% python3 -q
>>> import numpy as np
>>> np.set_printoptions(precision=1, suppress=True, linewidth=160)
>>> A = np.load("sample6.npy")
>>> A
array([[ 2, -2,  0,  0],
       [-2, -1,  0,  0],
       [ 0,  0,  2, -2],
       [ 0,  0, -2, -1]])
>>> evals, V = np.linalg.eig(A)
>>> np.prod(evals)
np.float64(36.0)
>>> evals
array([ 3., -2.,  3., -2.])
>>> A @ V[:, 0] - evals[0] * V[:, 0]
array([0., 0., 0., 0.])
>>> np.sort(np.linalg.eigvals(A @ A))
array([4., 4., 9., 9.])
>>> np.sort(np.linalg.eigvals(A.T))
array([-2., -2.,  3.,  3.])
>>> O, r_ = np.linalg.qr(A)
>>> np.abs(np.diag(r_))
array([2.8, 2.1, 2.8, 2.1])
>>> O.shape, r_.shape
((4, 4), (4, 4))
>>> print(round(float(np.trace(O @ O.T)), 1))
4.0
>>> m1 = np.array([[0, -3, 0], [0, 0, 0], [2, -1, 0], [0, 0, 0]])
>>> np.linalg.matrix_rank(m1, rtol=0.1)
np.int64(2)
>>> [round(float(x), 1) for x in np.linalg.svd(m1, compute_uv=False)[:3]]
[3.3, 1.8, 0.0]
>>> np.linalg.cond(m1) > 100
np.True_
>>> np.round(np.linalg.norm(m1, 2), 1)
np.float64(3.3)
>>> round(float(np.linalg.norm(m1[2], 1)), 1), round(float(np.linalg.norm(m1[2], np.inf)), 1)
(3.0, 2.0)
>>> np.linalg.norm(m1, axis=0)
array([2. , 3.2, 0. ])
>>> round(float(np.linalg.norm(m1) ** 2 / np.linalg.norm(m1, 2) ** 2), 1)
1.3
>>> np.linalg.norm(m1, axis=1).argmax()
np.int64(0)
>>> round(float(np.linalg.norm(m1[2] - m1[1])), 1)
2.2
>>> rank = np.linalg.matrix_rank(m1)
>>> rank
np.int64(2)
>>> N = np.linalg.svd(m1)[2][rank:].T
>>> print(m1 @ N)
[[0.]
 [0.]
 [0.]
 [0.]]
>>> np.allclose(m1 @ N, 0)
True
>>> [int(np.linalg.matrix_rank(np.delete(m1, i, axis=0))) for i in range(4)]
[1, 2, 1, 2]
>>> [int(np.linalg.matrix_rank(m1[:, :j + 1])) for j in range(3)]
[1, 2, 2]
>>> print(N.shape)
(3, 1)
>>> Uu, s, vt = np.linalg.svd(m1)
>>> V = vt[:(s > 1e-8).sum()]
>>> rng = np.random.default_rng(25427)
>>> vec = m1[0] + 3 * m1[1] + rng.integers(2) * np.eye(3)[1]
>>> vec
array([ 0., -3.,  0.])
>>> np.allclose(V.T @ V @ vec, vec)
True
>>> print(np.round(np.linalg.norm(vec - V.T @ V @ vec), 1))
0.0
>>> np.diag(V.T @ V)
array([1., 1., 0.])
>>> np.linalg.lstsq(m1[:-1].T, m1[-1])[2]
np.int32(2)
>>> np.allclose(m1[:-1].T @ np.linalg.lstsq(m1[:-1].T, m1[-1])[0], m1[-1])
True
>>> out = np.array([[0.8], [-1.6], [0.9], [-0.1]])
>>> Z = np.array([[-0.8, -0.7, 0.6]])
>>> M = out @ Z
>>> M
array([[-0.6, -0.6,  0.5],
       [ 1.3,  1.1, -1. ],
       [-0.7, -0.6,  0.5],
       [ 0.1,  0.1, -0.1]])
>>> round(np.linalg.norm(M, 2) / np.linalg.norm(M), 1)
np.float64(1.0)
>>> np.argsort(-np.linalg.norm(M, axis=0).round(6), kind="stable")[:3]
array([0, 1, 2])
>>> mat = np.load("data.npy")
>>> mat
array([[-0.1, -0.3, -1. ],
       [-0.7, -0.7,  0.3],
       [-0.7,  0.7, -0.1]])
>>> out = np.linalg.inv(mat)
>>> round(np.linalg.slogdet(mat)[0], 1)
np.float64(1.0)
>>> np.linalg.det(mat) * out
array([[-0.1, -0.7, -0.7],
       [-0.3, -0.7,  0.7],
       [-1. ,  0.3, -0.1]])
>>> out
array([[-0.1, -0.7, -0.7],
       [-0.3, -0.7,  0.7],
       [-1. ,  0.3, -0.1]])
>>> print((np.abs(out) > 1e-9).astype(int))
[[1 1 1]
 [1 1 1]
 [1 1 1]]
>>> def softmax(z):
...     e = np.exp(z - z.max(axis=-1, keepdims=True))
...     return e / e.sum(axis=-1, keepdims=True)
... 
>>> softmax(out[0] + 3)
array([0.5, 0.3, 0.3])
>>> S = out @ out.T / np.sqrt(3)
>>> softmax(S).round(6).argmax(axis=1)
array([0, 1, 2])
>>> softmax(S + np.triu(np.full(S.shape, -np.inf), 1))
array([[1. , 0. , 0. ],
       [0.4, 0.6, 0. ],
       [0.3, 0.3, 0.5]])
>>> Z = np.array([[2, 2, 1], [0, 0, 0]])
>>> X = rng.normal(size=(11, 2)) @ Z + np.array([0, 6, -2])
>>> X
array([[-0.1,  5.9, -2.1],
       [ 1.8,  7.8, -1.1],
       [ 4.8, 10.8,  0.4],
       [ 0.6,  6.6, -1.7],
       [-0.5,  5.5, -2.3],
       [-1. ,  5. , -2.5],
       [-2.9,  3.1, -3.4],
       [ 0.5,  6.5, -1.8],
       [-2.5,  3.5, -3.2],
       [-0.7,  5.3, -2.4],
       [-0.8,  5.2, -2.4]])
>>> # rank 2
>>> X @ X
Traceback (most recent call last):
  File "<python-input-64>", line 1, in <module>
    X @ X
    ~~^~~
ValueError: matmul: Input operand 1 has a mismatch in its core dimension 0, with gufunc signature (n?,k),(k,m?)->(n?,m?) (size 11 is different from 3)
>>> C2 = X.T @ X
>>> (X @ X.T).shape
(11, 11)
>>> np.round(np.linalg.eigvalsh(C2)[::-1], 1) + 0
array([463.3,  67.3,   0. ])
>>> np.diag(C2)
array([ 43.7, 430.5,  56.5])
>>> np.linalg.matrix_rank(C2)
np.int64(2)
>>> print(C2)
[[  43.7   39.1   23.4]
 [  39.1  430.5 -110.9]
 [  23.4 -110.9   56.5]]
